>>> import numpy as np
>>> from numpy import linalg as LA
>>> np.set_printoptions(precision=2, suppress=True, linewidth=100, floatmode="fixed")
>>> tidy = lambda a: np.round(a, 2) + 0
>>> feats = np.load("run18.npy")
>>> feats
array([[ -4,  -8,   8,  -4,   8],
       [  8,  16, -16,   8, -16],
       [  6,  12, -12,   6, -12]])
>>> np.unique(feats.round(6), axis=0).shape
(3, 5)
>>> np.abs(np.diag(LA.qr(feats)[1])) > 1e-9
array([ True, False, False])
>>> try:
...     LA.inv(feats)
... except LA.LinAlgError as e:
...     print(repr(e))
... 
LinAlgError('Last 2 dimensions of the array must be square')
>>> np.allclose(feats[:-1].T @ LA.lstsq(feats[:-1].T, feats[-1])[0], feats[-1])
True
>>> tidy(np.trace(LA.pinv(feats) @ feats))
np.float64(1.0)
>>> LA.lstsq(feats[:-1].T, feats[-1])[2]
np.int32(1)
>>> gram = feats.T @ feats
>>> np.diag(gram)
array([116, 464, 464, 116, 464])
>>> tidy(LA.svd(feats, compute_uv=False) ** 2)
array([1624.00,    0.00,    0.00])
>>> r = LA.matrix_rank(feats)
>>> r
np.int64(1)
>>> N = LA.svd(feats)[2][r:].T
>>> np.allclose(feats @ N, 0)
True
>>> N.shape
(5, 4)
>>> M = np.load("block6.npy")
>>> M
array([[ -3.00,   0.00,   0.00,   0.00],
       [  0.00,   1.00, -10.00, -10.00],
       [  0.00, -10.00,  22.00,  25.00],
       [  0.00, -10.00,  25.00,  22.00]])
>>> # symmetric, so the eigenvalues are real
>>> ev, evecs = LA.eig(M)
>>> tidy(np.prod(ev))
np.float64(-1377.0)
>>> tidy(M @ evecs[:, 0] - ev[0] * evecs[:, 0])
array([0.00, 0.00, 0.00, 0.00])
>>> tidy(ev)
array([-3.00, 51.00, -3.00, -3.00])
>>> tidy(np.sort(LA.eigvals(M @ M)))
array([   9.00,    9.00,    9.00, 2601.00])
>>> P = np.triu(np.array([[2, 0, 3, -1], [3, 3, 3, -1], [0, 1, -1, 1], [3, -3, -2, 3]]), 1) + np.eye(4)
>>> M2 = P @ M @ LA.inv(P)
>>> LA.matrix_rank(M2)
np.int64(4)
>>> P @ M - M @ P
array([[  0.00, -20.00,  50.00,  50.00],
       [  0.00, -20.00,  38.00,  64.00],
       [  0.00, -10.00,  55.00, -10.00],
       [  0.00,   0.00,  30.00, -35.00]])
>>> tidy(np.poly(M2))
array([    1.00,   -42.00,  -432.00, -1350.00, -1377.00])
>>> ev, evecs = LA.eigvalsh(M)
Traceback (most recent call last):
  File "<python-input-33>", line 1, in <module>
    ev, evecs = LA.eigvalsh(M)
    ^^^^^^^^^
ValueError: too many values to unpack (expected 2)
>>> ev, evecs = LA.eigh(M)
>>> tidy(ev)
array([-3.00, -3.00, -3.00, 51.00])
>>> tidy(LA.eigvalsh(M @ M))
array([   9.00,    9.00,    9.00, 2601.00])
>>> (ev > 1e-8).sum(), (ev < -1e-8).sum()
(np.int64(1), np.int64(3))
>>> np.unique(ev.round(6) + 0, return_counts=True)[1]
array([3, 1])
>>> np.argsort(-LA.norm(M, axis=0).round(6), kind="stable")[:3]
array([2, 3, 1])
>>> tidy(LA.norm(M, 2) / LA.norm(M))
np.float64(0.99)
>>> tidy(np.abs(LA.svd(M)[2][-1]))
array([0.00, 0.00, 0.71, 0.71])
>>> q, _ = LA.qr(np.array([[-1.1, 0.8, 1.3, 3.0, 1.9, 2.5],
...     [-0.9, 1.1, -1.9, -1.1, -0.1, -0.6],
...     [-1.1, -0.9, 0.5, -0.3, -0.4, 0.1],
...     [-0.1, -0.3, 0.7, 0.2, -0.2, 0.7],
...     [-1.4, -0.2, 0.5, 0.3, -0.4, 3.9],
...     [0.2, 0.0, 0.7, 0.3, 0.8, -2.2]]))
>>> X = -2 * q
>>> tidy(X)
array([[ 0.96,  0.82, -1.38, -0.61, -0.26,  0.25],
       [ 0.79,  1.21,  1.18,  0.51, -0.27,  0.43],
       [ 0.96, -1.23,  0.35, -0.31, -1.06,  0.46],
       [ 0.09, -0.38, -0.40,  0.83,  0.81,  1.53],
       [ 1.22, -0.43, -0.01,  0.55,  1.00, -1.01],
       [-0.17,  0.03, -0.65,  1.51, -1.04, -0.42]])
>>> q, evecs = LA.qr(X[:, :5])[0], LA.qr(X[:, 5:])[0]
>>> s = LA.svd(q.T @ evecs, compute_uv=False)
>>> (s > 0.9).sum()
np.int64(0)
>>> tidy(LA.norm(q @ q.T - evecs @ evecs.T, 2))
np.float64(1.0)
>>> tidy(LA.norm(X, axis=0))
array([2.00, 2.00, 2.00, 2.00, 2.00, 2.00])
>>> tidy(X[:, 4] @ X[:, 3])
np.float64(0.0)
>>> M2 = np.array([[-2, 0], [-2, 0], [-3, -1], [1, 3], [-1, 2], [0, 2]])
>>> tidy(X @ M2)
array([[ 0.22, -0.46],
       [-6.75,  0.67],
       [ 0.24, -2.48],
       [ 1.81,  7.57],
       [-2.01,  1.66],
       [ 4.80,  2.26]])
>>> tidy(np.einsum("ik,kj->ji", X, M2))
array([[ 0.22, -6.75,  0.24,  1.81, -2.01,  4.80],
       [-0.46,  0.67, -2.48,  7.57,  1.66,  2.26]])
>>> tidy(np.einsum("ij->j", X))
array([ 3.84,  0.03, -0.92,  2.48, -0.81,  1.25])
>>> LA.matrix_rank(np.vstack([X, M2.T]))
np.int64(6)
>>> rng = np.random.default_rng(60487)
>>> M2 = X + rng.integers(-2, 3, (6, 5)) @ rng.integers(-2, 3, (5, 6))
>>> tidy(M2)
array([[ 1.96,  0.82, -1.38, -2.61,  0.74, -1.75],
       [ 6.79,  9.21, -1.82,  5.51, -2.27,  5.43],
       [-0.04, -1.23,  2.35,  2.69, -1.06,  8.46],
       [-1.91, -6.38,  1.60,  1.83,  0.81, -0.47],
       [ 3.22, -0.43,  5.99,  6.55, -1.00,  8.99],
       [ 1.83, -5.97, 11.35,  3.51, -5.04, -2.42]])
>>> tidy(LA.svd(M2 - X, compute_uv=False))
array([17.92, 17.04,  8.03,  3.21,  1.37,  0.00])
>>> x = np.array([3, -2, -5, -3, 4, -3])
>>> rhs = X @ x
>>> tidy(rhs)
array([ 8.19, -9.88, -1.07, -0.79,  9.95, -4.75])
>>> tidy(LA.solve(X, X[:, 1]))
array([0.00, 1.00, 0.00, 0.00, 0.00, 0.00])
>>> tidy(LA.solve(X, rhs + X[:, 2]))
array([ 3.00, -2.00, -4.00, -3.00,  4.00, -3.00])
>>> mat = np.load("layer6.npy")
>>> mat
array([[ 0.00, -0.16, -0.13,  0.11],
       [-4.38,  0.06,  1.20,  1.17],
       [-1.64, -0.99,  0.51,  0.11]])
>>> M2 = np.array([[0, 1, -2], [-2, 2, -2], [-1, 2, 2], [2, -2, 2]])
>>> tidy(np.einsum("ij,ij->i", mat, mat))
array([ 0.05, 22.00,  3.94])
>>> tidy(mat @ M2)
array([[ 0.67, -0.80,  0.28],
       [ 1.02, -4.20, 13.38],
       [ 1.69, -2.82,  6.50]])
>>> LA.matrix_rank(np.vstack([mat, M2.T]))
np.int64(4)
>>> arr = np.load("test18.npy")
>>> tidy(arr)
array([[ 0.87,  0.00,  0.00,  0.50,  0.00,  0.00],
       [ 0.00,  1.00,  0.00,  0.00,  0.00,  0.00],
       [ 0.00,  0.00,  1.00,  0.00,  0.00,  0.00],
       [-0.50,  0.00,  0.00,  0.87,  0.00,  0.00],
       [ 0.00,  0.00,  0.00,  0.00,  1.00,  0.00],
       [ 0.00,  0.00,  0.00,  0.00,  0.00,  1.00]])
>>> # columns are unit length and at right angles
>>> tidy(arr @ arr)
array([[ 0.50,  0.00,  0.00,  0.87,  0.00,  0.00],
       [ 0.00,  1.00,  0.00,  0.00,  0.00,  0.00],
       [ 0.00,  0.00,  1.00,  0.00,  0.00,  0.00],
       [-0.87,  0.00,  0.00,  0.50,  0.00,  0.00],
       [ 0.00,  0.00,  0.00,  0.00,  1.00,  0.00],
       [ 0.00,  0.00,  0.00,  0.00,  0.00,  1.00]])
>>> (LA.matrix_power((arr != 0) + (arr.T != 0) + np.eye(6), 6) > 0).astype(int)
array([[1, 0, 0, 1, 0, 0],
       [0, 1, 0, 0, 0, 0],
       [0, 0, 1, 0, 0, 0],
       [1, 0, 0, 1, 0, 0],
       [0, 0, 0, 0, 1, 0],
       [0, 0, 0, 0, 0, 1]])
>>> tidy(LA.det(arr))
np.float64(1.0)
